$ ipython --no-banner

In [1]: import numpy as np

In [2]: np.set_printoptions(precision=1, suppress=True, linewidth=120)

In [3]: data = np.array([[-0.8, -1.4, -1.0, 0.0], [-0.8, 0.5, -0.3, -0.3]])

In [4]: print(data)
[[-0.8 -1.4 -1.   0. ]
 [-0.8  0.5 -0.3 -0.3]]

In [5]: Y = data / np.linalg.norm(data, axis=1, keepdims=True)

In [6]: G = Y @ Y.T

In [7]: print(G)
[[1.  0.1]
 [0.1 1. ]]

In [8]: print((G - 2 * np.eye(2)).round(6).argmax(axis=1))
[1 0]

In [9]: A = np.cumsum(np.array([[1, 5, 3, 5],
   ...:     [1, 5, 4, 3],
   ...:     [5, 5, 2, 1],
   ...:     [1, 5, 2, 4],
   ...:     [4, 0, 2, 3],
   ...:     [4, 5, 5, 5],
   ...:     [2, 1, 0, 3],
   ...:     [5, 5, 2, 2],
   ...:     [1, 1, 2, 3],
   ...:     [2, 1, 5, 1],
   ...:     [5, 4, 2, 2],
   ...:     [4, 4, 3, 4],
   ...:     [2, 3, 1, 5],
   ...:     [1, 3, 0, 0],
   ...:     [0, 3, 5, 0]]), axis=0)

In [10]: print(A)
[[ 1  5  3  5]
 [ 2 10  7  8]
 [ 7 15  9  9]
 [ 8 20 11 13]
 [12 20 13 16]
 [16 25 18 21]
 [18 26 18 24]
 [23 31 20 26]
 [24 32 22 29]
 [26 33 27 30]
 [31 37 29 32]
 [35 41 32 36]
 [37 44 33 41]
 [38 47 33 41]
 [38 50 38 41]]

In [11]: w1 = np.array([[-1, 4], [-3, 3], [4, -2], [-4, -1]])

In [12]: beta = np.array([2, 0])

In [13]: H = np.maximum(data @ w1 + beta, 0)

In [14]: print(np.linalg.matrix_rank(H))
1

In [15]: print((H > 0).mean(axis=0))
[1. 0.]

In [16]: Z = np.array([[0, -2], [2, 0]])

In [17]: print(w1 @ Z)
[[ 8  2]
 [ 6  6]
 [-4 -8]
 [-2  8]]

In [18]: print(H @ Z)
[[ 0.  -6. ]
 [ 0.  -2.6]]

In [19]: x = np.array([4, -5, 0, 3])

In [20]: target = A @ x

In [21]: print(np.round(np.linalg.pinv(A) @ A, 1) + 0)
[[1. 0. 0. 0.]
 [0. 1. 0. 0.]
 [0. 0. 1. 0.]
 [0. 0. 0. 1.]]

In [22]: print(np.round(np.linalg.lstsq(A, target)[0], 1) + 0)
[ 4. -5.  0.  3.]

In [23]: print(target)
[ -6 -18 -20 -29  -4   2  14  15  23  29  35  43  51  40  25]

In [24]: rng = np.random.default_rng(39973)

In [25]: target = target + 0.1 * rng.normal(size=15)

In [26]: print(target)
[ -6.  -17.8 -20.  -29.   -4.    1.8  13.9  15.   23.   29.1  35.1  42.9  51.   39.9  25. ]

In [27]: beta, *_ = np.linalg.lstsq(A, target)

In [28]: print(beta.round(1) + 0)
[ 4. -5.  0.  3.]

In [29]: print(round(np.linalg.norm(target - A @ beta), 1))
0.3

In [30]: print(beta.round())
[ 4. -5.  0.  3.]

In [31]: Y = np.array([[8, 6], [4, 3]])

In [32]: Z = np.array([[1]])

In [33]: m1 = np.block([[Y, np.array([[-1], [1]])], [np.zeros((1, 2)), Z]])

In [34]: print(m1)
[[ 8.  6. -1.]
 [ 4.  3.  1.]
 [ 0.  0.  1.]]

In [35]: print(np.linalg.matrix_rank(m1, rtol=0.1))
2

In [36]: z = rng.permutation(3)

In [37]: print(z)
[1 0 2]

In [38]: Y = m1[z][:, z]

In [39]: print(np.trace(Y))
12.0

In [40]: print(np.diag(Y))
[3. 8. 1.]

In [41]: print(np.allclose(Y, m1))
False

In [42]: rk = np.linalg.matrix_rank(m1)

In [43]: print(rk)
2

In [44]: null = np.linalg.svd(m1)[2][rk:].T

In [45]: print([int(np.linalg.matrix_rank(m1[:i])) for i in range(1, len(m1) + 1)])
[1, 2, 2]

In [46]: print(np.round(m1 @ null, 1) + 0)
[[0.]
 [0.]
 [0.]]

In [47]: print([int(np.linalg.matrix_rank(m1[:, :j + 1])) for j in range(3)])
[1, 1, 2]

In [48]: print(np.linalg.matrix_rank(m1.T @ m1), np.linalg.matrix_rank(m1 @ m1.T))
2 2

In [49]: print(null.shape)
(3, 1)

In [50]: r0, v = m1[1], m1[0]

In [51]: print(r0 @ v)
49.0

In [52]: print(r0 @ r0)
26.0

In [53]: pr = (r0 @ v) / (r0 @ r0) * r0

In [54]: print(pr)
[7.5 5.7 1.9]

In [55]: print(round(float(np.linalg.norm(r0 + v) ** 2 + np.linalg.norm(r0 - v) ** 2), 1))
254.0

In [56]: print((m1 + m1.T) / 2)
[[ 8.   5.  -0.5]
 [ 5.   3.   0.5]
 [-0.5  0.5  1. ]]

In [57]: print(np.sort(np.abs(np.linalg.eigvals(m1))))
[ 0.  1. 11.]

In [58]: print(round(np.abs(np.linalg.eigvals(m1)).max(), 1))
11.0

In [59]: r0 = np.array([0, 0, 0, 0, 3, 1, 1])

In [60]: v = np.array([0, 6, 4, 7])

In [61]: X = r0[:, None] + v[None, :]

In [62]: print(X)
[[ 0  6  4  7]
 [ 0  6  4  7]
 [ 0  6  4  7]
 [ 0  6  4  7]
 [ 3  9  7 10]
 [ 1  7  5  8]
 [ 1  7  5  8]]

In [63]: print(np.allclose(X[:-1].T @ np.linalg.lstsq(X[:-1].T, X[-1])[0], X[-1]))
True

In [64]: print(np.linalg.lstsq(X[:-1].T, X[-1])[2])
2

In [65]: print(np.unique(X.round(6), axis=0).shape)
(3, 4)

In [66]: print(np.abs(np.diag(np.linalg.qr(X)[1])) > 1e-9)
[ True  True False False]

In [67]: print(np.round(X @ np.linalg.pinv(X) @ X, 1) + 0)
[[ 0.  6.  4.  7.]
 [ 0.  6.  4.  7.]
 [ 0.  6.  4.  7.]
 [ 0.  6.  4.  7.]
 [ 3.  9.  7. 10.]
 [ 1.  7.  5.  8.]
 [ 1.  7.  5.  8.]]

In [68]: left, sv, Vh = np.linalg.svd(X)

In [69]: evecs = Vh[:(sv > 1e-8).sum()]

In [70]: x = X[1] + 5 * X[6] + rng.integers(2) * np.eye(4)[3]

In [71]: print(x)
[ 5. 41. 29. 48.]

In [72]: print(np.round(evecs.T @ evecs, 1) + 0)
[[ 0.9  0.   0.3 -0.2]
 [ 0.   0.4  0.2  0.4]
 [ 0.3  0.2  0.3  0.2]
 [-0.2  0.4  0.2  0.5]]

In [73]: print(np.linalg.matrix_rank(np.vstack([X, x])))
3

In [74]: print(np.allclose(evecs.T @ evecs @ x, x))
False

In [75]: G = X.T @ X

In [76]: print(np.round(np.linalg.svd(X, compute_uv=False) ** 2, 1) + 0)
[914.5   6.5   0.    0. ]

In [77]: print(np.trace(G), (X ** 2).sum())
921 921

In [78]: print(np.round(np.linalg.eigvalsh(G)[::-1], 1) + 0)
[914.5   6.5   0.    0. ]

In [79]: print(np.linalg.matrix_rank(G))
2

In [80]: print(G)
[[ 11  41  31  46]
 [ 41 323 229 370]
 [ 31 229 163 262]
 [ 46 370 262 424]]

In [81]: mat = np.triu(rng.random((5, 5)) < 0.5, 1).astype(int)

In [82]: mat = mat + mat.T

In [83]: print(mat)
[[0 1 0 1 0]
 [1 0 1 1 1]
 [0 1 0 0 1]
 [1 1 0 0 0]
 [0 1 1 0 0]]

In [84]: print(round(float(np.linalg.eigvalsh(mat).min()), 1))
-1.6

In [85]: print([round(float(np.linalg.det(mat[:i, :i])), 2) + 0 for i in range(1, 6)])
[0.0, -1.0, 0.0, 1.0, -4.0]

In [86]: vals, evecs = np.linalg.eig(mat)

In [87]: print(np.prod(vals))
-4.0

In [88]: print(vals)
[ 2.6  1.  -1.  -1.6 -1. ]

In [89]: W0 = np.loadtxt("case19.csv", delimiter=",")

In [90]: print(W0)
[[ 0.5 -0.6  4.4  2.7  2.5  1.1]
 [ 1.1 -1.1  4.6  3.3  2.   1.4]
 [ 1.  -3.6  4.5  3.2  0.1  2.3]
 [ 0.5 -3.9  9.3  5.1  1.8  2.4]
 [ 2.  -2.2  6.7  4.9  2.5  2.5]
 [-0.8 -4.7  5.5  3.2  1.4  2.2]
 [ 2.6  2.6  1.1  1.6  0.8  0.5]
 [ 2.2 -0.9  6.4  5.   3.1  2.3]
 [ 1.5 -0.4  5.9  4.5  3.9  1.8]
 [ 3.3  1.2  7.1  5.6  4.5  1.9]
 [ 3.   2.   2.5  2.1  0.3  0.6]
 [ 3.5 -0.5  8.   5.9  2.9  2.8]
 [ 1.4 -1.7  6.4  3.9  1.3  1.9]
 [ 2.  -1.5  4.9  3.2 -0.4  1.9]
 [ 1.6 -2.9  5.6  3.7  0.5  2.2]
 [ 0.1 -1.9  5.   3.3  3.3  1.5]
 [ 0.8 -1.6  3.3  1.6 -1.8  1.1]
 [-0.8 -4.4  5.6  3.5  1.4  2. ]
 [ 2.9  0.7  5.5  3.9  1.   1.4]
 [ 0.9 -3.   6.6  3.6  0.6  2.1]
 [ 0.2 -2.1  4.8  3.4  3.3  1.5]]

In [91]: Y = W0 / np.linalg.norm(W0, axis=1, keepdims=True)

In [92]: G = Y @ Y.T

In [93]: print((G - 2 * np.eye(21)).round(6).argmax(axis=1))
[ 8  4 14 19  1 17 10  1  0  8  6  7  4 14 19 20 13  5 11  3 15]

In [94]: print(G[2])
[0.8 0.9 1.  0.9 0.9 1.  0.2 0.9 0.8 0.7 0.4 0.8 0.9 0.9 1.  0.9 0.9 1.  0.8 1.  0.9]

In [95]: print(np.argwhere(np.triu(np.abs(G) > 0.95, 1)))
[[ 0  1]
 [ 0  4]
 [ 0  7]
 [ 0  8]
 [ 0 11]
 [ 0 12]
 [ 0 15]
 [ 0 20]
 [ 1  3]
 [ 1  4]
 [ 1  7]
 [ 1  8]
 [ 1 11]
 [ 1 12]
 [ 1 15]
 [ 1 20]
 [ 2  5]
 [ 2 14]
 [ 2 17]
 [ 2 19]
 [ 3  4]
 [ 3  5]
 [ 3 12]
 [ 3 14]
 [ 3 17]
 [ 3 19]
 [ 4  7]
 [ 4  8]
 [ 4 11]
 [ 4 12]
 [ 4 14]
 [ 4 15]
 [ 4 19]
 [ 4 20]
 [ 5 17]
 [ 7  8]
 [ 7  9]
 [ 7 11]
 [ 7 12]
 [ 8  9]
 [ 8 11]
 [ 8 15]
 [ 8 20]
 [ 9 11]
 [ 9 18]
 [11 12]
 [11 18]
 [12 13]
 [12 14]
 [12 19]
 [13 14]
 [13 19]
 [14 19]
 [15 20]
 [17 19]]
